>>> import numpy as np
>>> np.set_printoptions(suppress=True, linewidth=100)
>>> mat = np.loadtxt("dump.csv", delimiter=",")
>>> mat
array([[0., 0., 0., 0., 0., 0., 1., 0., 1.],
       [0., 0., 0., 0., 0., 0., 0., 0., 0.],
       [0., 0., 0., 0., 1., 1., 0., 0., 0.],
       [0., 0., 0., 0., 0., 0., 0., 1., 0.],
       [0., 0., 1., 0., 0., 0., 0., 0., 0.],
       [0., 0., 1., 0., 0., 0., 0., 0., 0.],
       [1., 0., 0., 0., 0., 0., 0., 0., 0.],
       [0., 0., 0., 1., 0., 0., 0., 0., 0.],
       [1., 0., 0., 0., 0., 0., 0., 0., 0.]])
>>> U, sigma, Vt = np.linalg.svd(mat, full_matrices=False)
>>> sigma.round(2) + 0
array([1.41, 1.41, 1.41, 1.41, 1.  , 1.  , 0.  , 0.  , 0.  ])
>>> np.round(U.T @ mat @ Vt.T, 2) + 0
array([[1.41, 0.  , 0.  , 0.  , 0.  , 0.  , 0.  , 0.  , 0.  ],
       [0.  , 1.41, 0.  , 0.  , 0.  , 0.  , 0.  , 0.  , 0.  ],
       [0.  , 0.  , 1.41, 0.  , 0.  , 0.  , 0.  , 0.  , 0.  ],
       [0.  , 0.  , 0.  , 1.41, 0.  , 0.  , 0.  , 0.  , 0.  ],
       [0.  , 0.  , 0.  , 0.  , 1.  , 0.  , 0.  , 0.  , 0.  ],
       [0.  , 0.  , 0.  , 0.  , 0.  , 1.  , 0.  , 0.  , 0.  ],
       [0.  , 0.  , 0.  , 0.  , 0.  , 0.  , 0.  , 0.  , 0.  ],
       [0.  , 0.  , 0.  , 0.  , 0.  , 0.  , 0.  , 0.  , 0.  ],
       [0.  , 0.  , 0.  , 0.  , 0.  , 0.  , 0.  , 0.  , 0.  ]])
>>> np.round(U.T @ U, 2) + 0
array([[1., 0., 0., 0., 0., 0., 0., 0., 0.],
       [0., 1., 0., 0., 0., 0., 0., 0., 0.],
       [0., 0., 1., 0., 0., 0., 0., 0., 0.],
       [0., 0., 0., 1., 0., 0., 0., 0., 0.],
       [0., 0., 0., 0., 1., 0., 0., 0., 0.],
       [0., 0., 0., 0., 0., 1., 0., 0., 0.],
       [0., 0., 0., 0., 0., 0., 1., 0., 0.],
       [0., 0., 0., 0., 0., 0., 0., 1., 0.],
       [0., 0., 0., 0., 0., 0., 0., 0., 1.]])
>>> np.round(Vt @ Vt.T, 2) + 0
array([[1., 0., 0., 0., 0., 0., 0., 0., 0.],
       [0., 1., 0., 0., 0., 0., 0., 0., 0.],
       [0., 0., 1., 0., 0., 0., 0., 0., 0.],
       [0., 0., 0., 1., 0., 0., 0., 0., 0.],
       [0., 0., 0., 0., 1., 0., 0., 0., 0.],
       [0., 0., 0., 0., 0., 1., 0., 0., 0.],
       [0., 0., 0., 0., 0., 0., 1., 0., 0.],
       [0., 0., 0., 0., 0., 0., 0., 1., 0.],
       [0., 0., 0., 0., 0., 0., 0., 0., 1.]])
>>> (sigma > 1e-8).sum()
np.int64(6)
>>> np.allclose(U * sigma @ Vt, mat)
True
>>> round(float(np.sqrt((sigma ** 2).sum())), 2), np.round(np.linalg.norm(mat), 2)
(3.16, np.float64(3.16))
>>> np.round(np.cumsum(sigma ** 2) / np.sum(sigma ** 2), 2)
array([0.2, 0.4, 0.6, 0.8, 0.9, 1. , 1. , 1. , 1. ])
>>> U.shape, sigma.shape, Vt.shape
((9, 9), (9,), (9, 9))
>>> rng = np.random.default_rng(45)
>>> Y = mat + rng.integers(-2, 3, (9, 6)) @ rng.integers(-2, 3, (6, 9))
>>> Y
array([[ -1.,  -5.,  -3.,  -4.,  -6.,  -2.,  -3.,   2.,   5.],
       [ -4.,  -6.,   1.,  -2.,   0.,   0.,  -2.,   6.,   8.],
       [ -2.,  -1.,   0.,  -5.,  -2.,   0.,  -3.,   0.,  -1.],
       [  2.,  -7.,  -1.,   9.,   4.,   8.,   3.,   9.,   7.],
       [  8.,   0.,  -4.,   3.,   1.,   8.,  -2.,   0.,  -2.],
       [  1.,  -4.,   2.,  10.,   0.,   9.,   2.,   7.,   3.],
       [  3.,   0.,  -5., -11.,   1.,  -6.,  -1.,  -7.,  -6.],
       [  0.,   5.,   2.,   3.,  -1.,   0.,   4.,  -5., -11.],
       [  3.,  -6.,  -4.,  -1.,   3.,   2.,   4.,   0.,  -4.]])
>>> Y - mat
array([[ -1.,  -5.,  -3.,  -4.,  -6.,  -2.,  -4.,   2.,   4.],
       [ -4.,  -6.,   1.,  -2.,   0.,   0.,  -2.,   6.,   8.],
       [ -2.,  -1.,   0.,  -5.,  -3.,  -1.,  -3.,   0.,  -1.],
       [  2.,  -7.,  -1.,   9.,   4.,   8.,   3.,   8.,   7.],
       [  8.,   0.,  -5.,   3.,   1.,   8.,  -2.,   0.,  -2.],
       [  1.,  -4.,   1.,  10.,   0.,   9.,   2.,   7.,   3.],
       [  2.,   0.,  -5., -11.,   1.,  -6.,  -1.,  -7.,  -6.],
       [  0.,   5.,   2.,   2.,  -1.,   0.,   4.,  -5., -11.],
       [  2.,  -6.,  -4.,  -1.,   3.,   2.,   4.,   0.,  -4.]])
>>> np.abs(Y - mat).sum(axis=1)
array([31., 29., 16., 49., 29., 37., 39., 30., 26.])
>>> np.round(np.linalg.svd(Y - mat, compute_uv=False), 2) + 0
array([30.02, 20.31, 14.42,  9.51,  7.3 ,  3.53,  0.  ,  0.  ,  0.  ])
>>> vec = np.array([-2, 1, -2, 2, 0, -1, -2, -1, 2])
>>> rhs = Y @ vec
>>> beta, lr = np.zeros(9), 1 / np.linalg.norm(Y, 2) ** 2
>>> for i in range(30):
...     beta -= lr * Y.T @ (Y @ beta - rhs)
...     if i % 5 == 0: print(i, round(np.linalg.norm(Y @ beta - rhs), 2))
... 
0 25.93
5 11.89
10 8.58
15 6.82
20 5.67
25 4.86
>>> round(float(np.linalg.cond(Y)), 2)
187.45
>>> M = np.load("w.npy")
>>> M
array([[ 2, -1,  0,  0,  0,  0],
       [-2,  3,  0,  0,  0,  0],
       [ 0, -2,  0,  0,  0,  0],
       [ 0,  0,  2, -1,  0,  0],
       [ 0,  0, -2,  3,  0,  0],
       [ 0,  0,  0, -2,  0,  0],
       [ 0,  0,  0,  0,  2, -1],
       [ 0,  0,  0,  0, -2,  3],
       [ 0,  0,  0,  0,  0, -2]])
>>> vec = np.array([-4, -2, 4, 1, 1, -2])
>>> rhs = M @ vec
>>> np.round(np.linalg.solve(M.T @ M, M.T @ rhs), 2)
array([-4., -2.,  4.,  1.,  1., -2.])
>>> rhs = rhs + 0.02 * rng.normal(size=9)
>>> rhs.round(2)
array([-6.02,  2.02,  4.  ,  7.02, -5.01, -2.  ,  4.  , -8.  ,  4.03])
>>> beta, *_ = np.linalg.lstsq(M, rhs)
>>> round(np.linalg.norm(rhs - M @ beta), 2)
np.float64(0.02)
>>> round(np.linalg.norm(M), 2)
np.float64(8.12)
>>> np.linalg.matrix_rank(M)
np.int64(6)
>>> np.abs(M).max()
np.int64(3)
>>> M - M[0]
array([[ 0,  0,  0,  0,  0,  0],
       [-4,  4,  0,  0,  0,  0],
       [-2, -1,  0,  0,  0,  0],
       [-2,  1,  2, -1,  0,  0],
       [-2,  1, -2,  3,  0,  0],
       [-2,  1,  0, -2,  0,  0],
       [-2,  1,  0,  0,  2, -1],
       [-2,  1,  0,  0, -2,  3],
       [-2,  1,  0,  0,  0, -2]])
>>> M.shape
(9, 6)
>>> np.unravel_index(np.abs(M).argmax(), M.shape)
(np.int64(1), np.int64(1))
>>> M.sum(axis=1)
array([ 1,  1, -2,  1,  1, -2,  1,  1, -2])
>>> np.diff(M, axis=0)
array([[-4,  4,  0,  0,  0,  0],
       [ 2, -5,  0,  0,  0,  0],
       [ 0,  2,  2, -1,  0,  0],
       [ 0,  0, -4,  4,  0,  0],
       [ 0,  0,  2, -5,  0,  0],
       [ 0,  0,  0,  2,  2, -1],
       [ 0,  0,  0,  0, -4,  4],
       [ 0,  0,  0,  0,  2, -5]])
>>> Y = M / np.linalg.norm(M, axis=1, keepdims=True)
>>> G = Y @ Y.T
>>> np.round(np.linalg.norm(Y, axis=1), 2)
array([1., 1., 1., 1., 1., 1., 1., 1., 1.])
>>> G[8].round(2)
array([ 0.  ,  0.  ,  0.  ,  0.  ,  0.  ,  0.  ,  0.45, -0.83,  1.  ])
>>> (G - 2 * np.eye(9)).round(6).argmax(axis=1)
array([2, 3, 0, 5, 0, 3, 8, 0, 6])
>>> (np.abs(G) > 0.9).astype(int)
array([[1, 0, 0, 0, 0, 0, 0, 0, 0],
       [0, 1, 0, 0, 0, 0, 0, 0, 0],
       [0, 0, 1, 0, 0, 0, 0, 0, 0],
       [0, 0, 0, 1, 0, 0, 0, 0, 0],
       [0, 0, 0, 0, 1, 0, 0, 0, 0],
       [0, 0, 0, 0, 0, 1, 0, 0, 0],
       [0, 0, 0, 0, 0, 0, 1, 0, 0],
       [0, 0, 0, 0, 0, 0, 0, 1, 0],
       [0, 0, 0, 0, 0, 0, 0, 0, 1]])
>>> proj = M @ np.linalg.solve(M.T @ M, M.T)
>>> np.allclose(proj @ proj, proj)
True
>>> np.round(np.diag(proj), 2)
array([0.67, 0.67, 0.67, 0.67, 0.67, 0.67, 0.67, 0.67, 0.67])
>>> np.trace(proj)
np.float64(6.0)
>>> feats = np.load("layer0.npy")
>>> feats
array([[-1.,  1.,  1.,  1.,  1.,  1.,  1.,  1.,  1.,  1.,  1.],
       [ 1., -1.,  1.,  1.,  1.,  1.,  1.,  1.,  1.,  1.,  1.],
       [ 1.,  1., -1.,  1.,  1.,  1.,  1.,  1.,  1.,  1.,  1.],
       [ 1.,  1.,  1., -1.,  1.,  1.,  1.,  1.,  1.,  1.,  1.],
       [ 1.,  1.,  1.,  1., -1.,  1.,  1.,  1.,  1.,  1.,  1.],
       [ 1.,  1.,  1.,  1.,  1., -1.,  1.,  1.,  1.,  1.,  1.],
       [ 1.,  1.,  1.,  1.,  1.,  1., -1.,  1.,  1.,  1.,  1.],
       [ 1.,  1.,  1.,  1.,  1.,  1.,  1., -1.,  1.,  1.,  1.],
       [ 1.,  1.,  1.,  1.,  1.,  1.,  1.,  1., -1.,  1.,  1.],
       [ 1.,  1.,  1.,  1.,  1.,  1.,  1.,  1.,  1., -1.,  1.],
       [ 1.,  1.,  1.,  1.,  1.,  1.,  1.,  1.,  1.,  1., -1.]])
>>> vals, vecs = np.linalg.eigh(feats)
>>> np.round(np.linalg.svd(feats, compute_uv=False), 2)
array([9., 2., 2., 2., 2., 2., 2., 2., 2., 2., 2.])
>>> np.unique(vals.round(6) + 0, return_counts=True)[1]
array([10,  1])
>>> (vals > 1e-8).sum(), (vals < -1e-8).sum()
(np.int64(1), np.int64(10))
>>> np.round(vecs.T @ vecs, 2) + 0
array([[1., 0., 0., 0., 0., 0., 0., 0., 0., 0., 0.],
       [0., 1., 0., 0., 0., 0., 0., 0., 0., 0., 0.],
       [0., 0., 1., 0., 0., 0., 0., 0., 0., 0., 0.],
       [0., 0., 0., 1., 0., 0., 0., 0., 0., 0., 0.],
       [0., 0., 0., 0., 1., 0., 0., 0., 0., 0., 0.],
       [0., 0., 0., 0., 0., 1., 0., 0., 0., 0., 0.],
       [0., 0., 0., 0., 0., 0., 1., 0., 0., 0., 0.],
       [0., 0., 0., 0., 0., 0., 0., 1., 0., 0., 0.],
       [0., 0., 0., 0., 0., 0., 0., 0., 1., 0., 0.],
       [0., 0., 0., 0., 0., 0., 0., 0., 0., 1., 0.],
       [0., 0., 0., 0., 0., 0., 0., 0., 0., 0., 1.]])
>>> np.round(np.linalg.eigvalsh(feats + -2 * np.eye(11)), 2)
array([-4., -4., -4., -4., -4., -4., -4., -4., -4., -4.,  7.])
>>> vals.round(2)
array([-2., -2., -2., -2., -2., -2., -2., -2., -2., -2.,  9.])
>>> Y = feats / np.linalg.norm(feats, axis=1, keepdims=True)
>>> G = Y @ Y.T
>>> (np.abs(G) > 0.9).astype(int)
array([[1, 0, 0, 0, 0, 0, 0, 0, 0, 0, 0],
       [0, 1, 0, 0, 0, 0, 0, 0, 0, 0, 0],
       [0, 0, 1, 0, 0, 0, 0, 0, 0, 0, 0],
       [0, 0, 0, 1, 0, 0, 0, 0, 0, 0, 0],
       [0, 0, 0, 0, 1, 0, 0, 0, 0, 0, 0],
       [0, 0, 0, 0, 0, 1, 0, 0, 0, 0, 0],
       [0, 0, 0, 0, 0, 0, 1, 0, 0, 0, 0],
       [0, 0, 0, 0, 0, 0, 0, 1, 0, 0, 0],
       [0, 0, 0, 0, 0, 0, 0, 0, 1, 0, 0],
       [0, 0, 0, 0, 0, 0, 0, 0, 0, 1, 0],
       [0, 0, 0, 0, 0, 0, 0, 0, 0, 0, 1]])
>>> np.round(np.linalg.norm(Y, axis=1), 2)
array([1., 1., 1., 1., 1., 1., 1., 1., 1., 1., 1.])
>>> np.argwhere(np.triu(np.abs(G) > 0.95, 1))
array([], shape=(0, 2), dtype=int64)
>>> round(np.degrees(np.arccos(np.clip(G[0, 4], -1, 1))), 2)
np.float64(50.48)
>>> [round(float(np.linalg.det(feats[:i, :i])), 2) + 0 for i in range(1, 12)]
[-1.0, 0.0, 4.0, -16.0, 48.0, -128.0, 320.0, -768.0, 1792.0, -4096.0, 9216.0]
>>> Y = np.array([[1, 4, 3],
...     [0, 6, 1],
...     [-9, 1, 6],
...     [4, -6, -5],
...     [5, -6, -5],
...     [-3, 7, -4],
...     [9, 7, 3],
...     [4, 6, 4],
...     [7, 2, 2],
...     [6, -7, 2],
...     [-3, -9, -8]])
>>> np.einsum("ik,kj->ji", feats, Y)
array([[ 19.,  21.,  39.,  13.,  11.,  27.,   3.,  13.,   7.,   9.,  27.],
       [ -3.,  -7.,   3.,  17.,  17.,  -9.,  -9.,  -7.,   1.,  19.,  23.],
       [ -7.,  -3., -13.,   9.,   9.,   7.,  -7.,  -9.,  -5.,  -5.,  15.]])
>>> np.linalg.matrix_rank(np.vstack([feats, Y.T]))
np.int64(11)
>>> np.einsum("ik,kj->ij", feats, Y)
array([[ 19.,  -3.,  -7.],
       [ 21.,  -7.,  -3.],
       [ 39.,   3., -13.],
       [ 13.,  17.,   9.],
       [ 11.,  17.,   9.],
       [ 27.,  -9.,   7.],
       [  3.,  -9.,  -7.],
       [ 13.,  -7.,  -9.],
       [  7.,   1.,  -5.],
       [  9.,  19.,  -5.],
       [ 27.,  23.,  15.]])
>>> np.einsum("ij,ij->i", feats, feats)
array([11., 11., 11., 11., 11., 11., 11., 11., 11., 11., 11.])
>>> feats @ Y
array([[ 19.,  -3.,  -7.],
       [ 21.,  -7.,  -3.],
       [ 39.,   3., -13.],
       [ 13.,  17.,   9.],
       [ 11.,  17.,   9.],
       [ 27.,  -9.,   7.],
       [  3.,  -9.,  -7.],
       [ 13.,  -7.,  -9.],
       [  7.,   1.,  -5.],
       [  9.,  19.,  -5.],
       [ 27.,  23.,  15.]])
>>> Y.T @ feats.T
array([[ 19.,  21.,  39.,  13.,  11.,  27.,   3.,  13.,   7.,   9.,  27.],
       [ -3.,  -7.,   3.,  17.,  17.,  -9.,  -9.,  -7.,   1.,  19.,  23.],
       [ -7.,  -3., -13.,   9.,   9.,   7.,  -7.,  -9.,  -5.,  -5.,  15.]])
